% ipython --no-banner

In [1]: import numpy as np

In [2]: np.set_printoptions(precision=3, suppress=True, linewidth=160)

In [3]: def rnd(a):
   ...:     return np.round(a, 3) + 0
   ...: 

In [4]: m1 = np.load("out18.npy")

In [5]: print(m1)
[[5. 1. 1.]
 [1. 5. 1.]
 [1. 1. 5.]]

In [6]: Lm = np.linalg.cholesky(m1)

In [7]: print(rnd(Lm @ Lm.T))
[[5. 1. 1.]
 [1. 5. 1.]
 [1. 1. 5.]]

In [8]: print(np.linalg.eigvalsh(m1).min() > 0)
True

In [9]: W0 = np.load("sample2.npy")

In [10]: print(W0)
[[14 10 10  8  6  8]
 [ 1 -3 -3 -5 -7 -5]
 [14 10 10  8  6  8]
 [-1 -5 -5 -7 -9 -7]
 [ 1 -3 -3 -5 -7 -5]
 [10  6  6  4  2  4]]

In [11]: U, sv, Vh = np.linalg.svd(W0)

In [12]: evecs = Vh[:(sv > 1e-8).sum()]

In [13]: rng = np.random.default_rng(16392)

In [14]: vec = W0[4] + 3 * W0[0] + rng.integers(2) * np.eye(6)[5]

In [15]: print(vec)
[43. 27. 27. 19. 11. 20.]

In [16]: print(np.allclose(evecs.T @ evecs @ vec, vec))
False

In [17]: print(rnd(evecs.T @ evecs))
[[ 0.75   0.25   0.25   0.    -0.25   0.   ]
 [ 0.25   0.179  0.179  0.143  0.107  0.143]
 [ 0.25   0.179  0.179  0.143  0.107  0.143]
 [ 0.     0.143  0.143  0.214  0.286  0.214]
 [-0.25   0.107  0.107  0.286  0.464  0.286]
 [ 0.     0.143  0.143  0.214  0.286  0.214]]

In [18]: print(rnd(np.diag(evecs.T @ evecs)))
[0.75  0.179 0.179 0.214 0.464 0.214]

In [19]: print(rnd(np.trace(np.linalg.pinv(W0) @ W0)))
2.0

In [20]: print(np.allclose(W0[:-1].T @ np.linalg.lstsq(W0[:-1].T, W0[-1])[0], W0[-1]))
True

In [21]: np.linalg.inv(W0)
LinAlgError: Singular matrix


In [22]: print(np.linalg.lstsq(W0[:-1].T, W0[-1])[2])
2

In [23]: print([round(float(x), 3) for x in np.linalg.svd(W0, compute_uv=False)[:3]])
[39.873, 14.288, 0.0]

In [24]: print(np.linalg.matrix_rank(W0, rtol=0.1))
2

In [25]: u = np.array([0, -2, -2])

In [26]: r1 = np.array([-6, -6, 9, 1, 9])

In [27]: feats = u[:, None] + r1[None, :]

In [28]: print(feats)
[[-6 -6  9  1  9]
 [-8 -8  7 -1  7]
 [-8 -8  7 -1  7]]

In [29]: print(np.argsort(-np.linalg.norm(feats, axis=0).round(6), kind="stable")[:3])
[2 4 0]

In [30]: print(rnd(np.linalg.norm(feats, 2) / np.linalg.norm(feats)))
0.99

In [31]: t = np.radians(30)

In [32]: r_ = np.eye(5)

In [33]: r_[2, 2] = r_[4, 4] = np.cos(t)

In [34]: r_[2, 4], r_[4, 2] = -np.sin(t), np.sin(t)

In [35]: print(rnd(r_))
[[ 1.     0.     0.     0.     0.   ]
 [ 0.     1.     0.     0.     0.   ]
 [ 0.     0.     0.866  0.    -0.5  ]
 [ 0.     0.     0.     1.     0.   ]
 [ 0.     0.     0.5    0.     0.866]]

In [36]: out = feats @ r_.T

In [37]: print(rnd(out))
[[-6.    -6.     3.294  1.    12.294]
 [-8.    -8.     2.562 -1.     9.562]
 [-8.    -8.     2.562 -1.     9.562]]

In [38]: print(rnd(np.linalg.svd(feats, compute_uv=False)), rnd(np.linalg.svd(out, compute_uv=False)))
[25.994  3.651  0.   ] [25.994  3.651  0.   ]

In [39]: print(rnd(np.linalg.det(r_)), rnd(np.trace(r_)))
1.0 4.732

In [40]: K = np.loadtxt("run0.csv", delimiter=",")

In [41]: print(K)
[[0. 1. 0. 0. 0.]
 [0. 0. 0. 0. 1.]
 [0. 0. 1. 0. 0.]
 [1. 0. 0. 0. 0.]
 [0. 0. 0. 1. 0.]]

In [42]: print(rnd(np.linalg.svd(K, compute_uv=False)))
[1. 1. 1. 1. 1.]

In [43]: print(K @ K.T)
[[1. 0. 0. 0. 0.]
 [0. 1. 0. 0. 0.]
 [0. 0. 1. 0. 0.]
 [0. 0. 0. 1. 0.]
 [0. 0. 0. 0. 1.]]

In [44]: print(K.T @ K)
[[1. 0. 0. 0. 0.]
 [0. 1. 0. 0. 0.]
 [0. 0. 1. 0. 0.]
 [0. 0. 0. 1. 0.]
 [0. 0. 0. 0. 1.]]

In [45]: print(rnd(np.sort(np.abs(np.linalg.eigvals(K)))[::-1]))
[1. 1. 1. 1. 1.]

In [46]: print(rnd(np.linalg.matrix_power(K, 100)))
[[1. 0. 0. 0. 0.]
 [0. 1. 0. 0. 0.]
 [0. 0. 1. 0. 0.]
 [0. 0. 0. 1. 0.]
 [0. 0. 0. 0. 1.]]

In [47]: pr = np.eye(5)[4]

In [48]: for _ in range(4):
    ...:     pr = pr @ K
    ...:     print(pr.round(3))
    ...: 
[0. 0. 0. 1. 0.]
[1. 0. 0. 0. 0.]
[0. 1. 0. 0. 0.]
[0. 0. 0. 0. 1.]

In [49]: vec = np.array([3, -2, -3, 3, 0])

In [50]: print(5 - np.linalg.matrix_rank(K - np.eye(5), tol=1e-8))
2

In [51]: print([p for p in range(1, 25) if np.allclose(np.linalg.matrix_power(K, p), np.eye(5))])
[4, 8, 12, 16, 20, 24]

In [52]: print(K.T @ (K @ vec))
[ 3. -2. -3.  3.  0.]

In [53]: print(rnd(np.sort(np.abs(np.degrees(np.angle(np.linalg.eigvals(K)))))))
[  0.   0.  90.  90. 180.]

In [54]: data = np.loadtxt("a.csv", delimiter=",")

In [55]: print(data)
[[-2.  1. -1.  2. -1.  0.]
 [ 1. -2.  1. -1.  2. -1.]
 [-1.  1. -2.  1. -1.  2.]
 [ 2. -1.  1. -2.  1. -1.]
 [-1.  2. -1.  1. -2.  1.]
 [ 0. -1.  2. -1.  1. -2.]]

In [56]: labels = rng.permutation(6)

In [57]: print(labels)
[2 5 0 3 1 4]

In [58]: out = data[labels][:, labels]

In [59]: print(np.diag(out))
[-2. -2. -2. -2. -2. -2.]

In [60]: print(rnd(np.linalg.det(out)), rnd(np.linalg.det(data[labels])))
0.0 0.0
